$ ipython --no-banner

In [1]: import numpy as np

In [2]: np.set_printoptions(precision=2, suppress=True, linewidth=140, floatmode="fixed")

In [3]: def rnd(a):
   ...:     return np.round(a, 2) + 0
   ...: 

In [4]: arr = np.array([[1.2, -0.1, -0.3, 1.5],
   ...:     [-0.3, 1.2, 0.5, 0.5],
   ...:     [1.4, 0.8, -0.9, -1.0],
   ...:     [0.2, -0.8, -0.4, 0.3],
   ...:     [-0.2, 0.9, 0.2, -0.4],
   ...:     [0.7, -1.3, 0.9, 1.3],
   ...:     [0.5, 1.5, 1.0, 0.8],
   ...:     [-0.1, -1.7, -0.2, -1.0],
   ...:     [0.1, 0.9, 0.6, -0.9],
   ...:     [-1.1, -0.9, -0.3, 1.6],
   ...:     [-0.7, 0.0, -1.3, -0.1]])

In [5]: arr[:, 3] *= 5

In [6]: arr
Out[6]: 
array([[ 1.20, -0.10, -0.30,  7.50],
       [-0.30,  1.20,  0.50,  2.50],
       [ 1.40,  0.80, -0.90, -5.00],
       [ 0.20, -0.80, -0.40,  1.50],
       [-0.20,  0.90,  0.20, -2.00],
       [ 0.70, -1.30,  0.90,  6.50],
       [ 0.50,  1.50,  1.00,  4.00],
       [-0.10, -1.70, -0.20, -5.00],
       [ 0.10,  0.90,  0.60, -4.50],
       [-1.10, -0.90, -0.30,  8.00],
       [-0.70,  0.00, -1.30, -0.50]])

In [7]: # column 3 dominates

In [8]: M2 = arr / np.sqrt((arr ** 2).mean(axis=1, keepdims=True))

In [9]: print(np.linalg.matrix_rank(M2) == np.linalg.matrix_rank(arr))
True

In [10]: rnd(M2[6])
Out[10]: array([0.23, 0.68, 0.45, 1.81])

In [11]: np.linalg.matrix_rank(arr - arr.mean(axis=1, keepdims=True))
Out[11]: np.int64(3)

In [12]: W0 = np.loadtxt("data.csv", delimiter=",")

In [13]: W0
Out[13]: 
array([[-2.08,  1.04,  3.02, -2.11, -3.04,  1.97,  1.02, -1.03],
       [-1.96,  0.94,  2.96, -2.00, -3.07,  1.94,  0.98, -0.97],
       [-1.99,  0.99,  3.02, -2.10, -3.02,  2.00,  1.12, -0.94],
       [-1.96,  1.07,  2.96, -1.94, -3.02,  1.97,  0.99, -0.98],
       [-2.07,  1.01,  3.05, -2.06, -3.05,  2.07,  1.00, -1.01],
       [-1.99,  1.02,  2.96, -2.01, -3.03,  1.94,  0.98, -1.02],
       [ 1.95, -0.02,  0.01, -2.00,  3.96,  0.03,  3.03, -1.97],
       [ 2.05, -0.05,  0.10, -1.93,  3.93, -0.05,  2.93, -1.92],
       [ 2.03, -0.02, -0.06, -2.00,  3.93,  0.00,  2.95, -2.05],
       [ 2.08,  0.04, -0.08, -1.93,  4.01,  0.04,  3.04, -1.97],
       [ 1.95, -0.09,  0.08, -1.96,  4.03, -0.03,  3.00, -2.10],
       [ 2.11,  0.05, -0.02, -1.93,  3.97,  0.07,  3.03, -2.01],
       [-2.01,  5.01,  4.03,  5.02, -3.98,  4.87,  2.95, -4.06],
       [-1.95,  4.92,  4.04,  5.08, -4.02,  4.99,  3.01, -4.04],
       [-1.97,  5.01,  4.13,  5.02, -3.98,  5.00,  2.95, -3.98],
       [-1.96,  5.05,  3.99,  5.02, -3.99,  5.12,  3.02, -4.10],
       [-1.95,  5.01,  4.11,  4.87, -4.06,  5.03,  2.87, -3.92],
       [-2.04,  5.00,  4.15,  4.91, -4.03,  4.98,  2.99, -3.98]])

In [14]: rng = np.random.default_rng(79673)

In [15]: M2 = W0 + rng.integers(-2, 3, (18, 3)) @ rng.integers(-2, 3, (3, 8))

In [16]: rnd(M2)
Out[16]: 
array([[ 5.92,  4.04, -2.98, -7.11, -3.04, -1.03,  0.02, -5.03],
       [-9.96, -1.06,  8.96,  2.00, -3.07,  5.94,  0.98,  1.03],
       [-5.99, -1.01,  7.02, -2.10,  0.98,  8.00,  1.12, -2.94],
       [ 2.04,  2.07,  0.96, -6.94,  0.98,  4.97, -0.01, -6.98],
       [-0.07, -0.99,  3.05, -5.06,  2.95,  6.07,  2.00, -4.01],
       [-5.99, -0.98,  5.96,  0.99, -3.03,  2.94,  1.98,  1.98],
       [ 5.95, -2.02, -1.99, -4.00,  7.96,  0.03,  5.03, -1.97],
       [-3.95, -6.05,  5.10,  4.07,  5.93,  0.95,  6.93,  6.08],
       [-1.97, -0.02,  2.94, -1.00,  3.93,  3.00,  1.95, -3.05],
       [ 2.08,  0.04, -1.08,  1.07,  0.01, -4.96,  4.04,  3.03],
       [-0.05, -2.09,  2.08, -0.96,  6.03,  1.97,  4.00, -1.10],
       [ 8.11,  4.05, -5.02, -5.93,  1.97, -2.93,  1.03, -6.01],
       [-0.01,  9.01,  2.03,  2.02, -5.98,  4.87, -0.05, -9.06],
       [-3.95,  0.92,  7.04,  5.08,  1.98,  9.99,  5.01, -4.04],
       [-1.97,  9.01,  3.13,  4.02, -7.98,  4.00, -0.05, -6.98],
       [-5.96, -0.95,  7.99,  9.02,  0.01,  7.12,  7.02,  1.90],
       [ 0.05,  3.01,  4.11,  1.87,  1.94,  9.03,  3.87, -6.92],
       [ 3.96,  7.00,  0.15, -0.09, -2.03,  4.98,  1.99, -8.98]])

In [17]: rnd(np.linalg.svd(M2 - W0, compute_uv=False))
Out[17]: array([33.10, 21.04, 13.53,  0.00,  0.00,  0.00,  0.00,  0.00])

In [18]: rnd(M2 - W0)
Out[18]: 
array([[ 8.00,  3.00, -6.00, -5.00,  0.00, -3.00, -1.00, -4.00],
       [-8.00, -2.00,  6.00,  4.00,  0.00,  4.00,  0.00,  2.00],
       [-4.00, -2.00,  4.00,  0.00,  4.00,  6.00,  0.00, -2.00],
       [ 4.00,  1.00, -2.00, -5.00,  4.00,  3.00, -1.00, -6.00],
       [ 2.00, -2.00,  0.00, -3.00,  6.00,  4.00,  1.00, -3.00],
       [-4.00, -2.00,  3.00,  3.00,  0.00,  1.00,  1.00,  3.00],
       [ 4.00, -2.00, -2.00, -2.00,  4.00,  0.00,  2.00,  0.00],
       [-6.00, -6.00,  5.00,  6.00,  2.00,  1.00,  4.00,  8.00],
       [-4.00,  0.00,  3.00,  1.00,  0.00,  3.00, -1.00, -1.00],
       [ 0.00,  0.00, -1.00,  3.00, -4.00, -5.00,  1.00,  5.00],
       [-2.00, -2.00,  2.00,  1.00,  2.00,  2.00,  1.00,  1.00],
       [ 6.00,  4.00, -5.00, -4.00, -2.00, -3.00, -2.00, -4.00],
       [ 2.00,  4.00, -2.00, -3.00, -2.00,  0.00, -3.00, -5.00],
       [-2.00, -4.00,  3.00,  0.00,  6.00,  5.00,  2.00,  0.00],
       [ 0.00,  4.00, -1.00, -1.00, -4.00, -1.00, -3.00, -3.00],
       [-4.00, -6.00,  4.00,  4.00,  4.00,  2.00,  4.00,  6.00],
       [ 2.00, -2.00,  0.00, -3.00,  6.00,  4.00,  1.00, -3.00],
       [ 6.00,  2.00, -4.00, -5.00,  2.00,  0.00, -1.00, -5.00]])
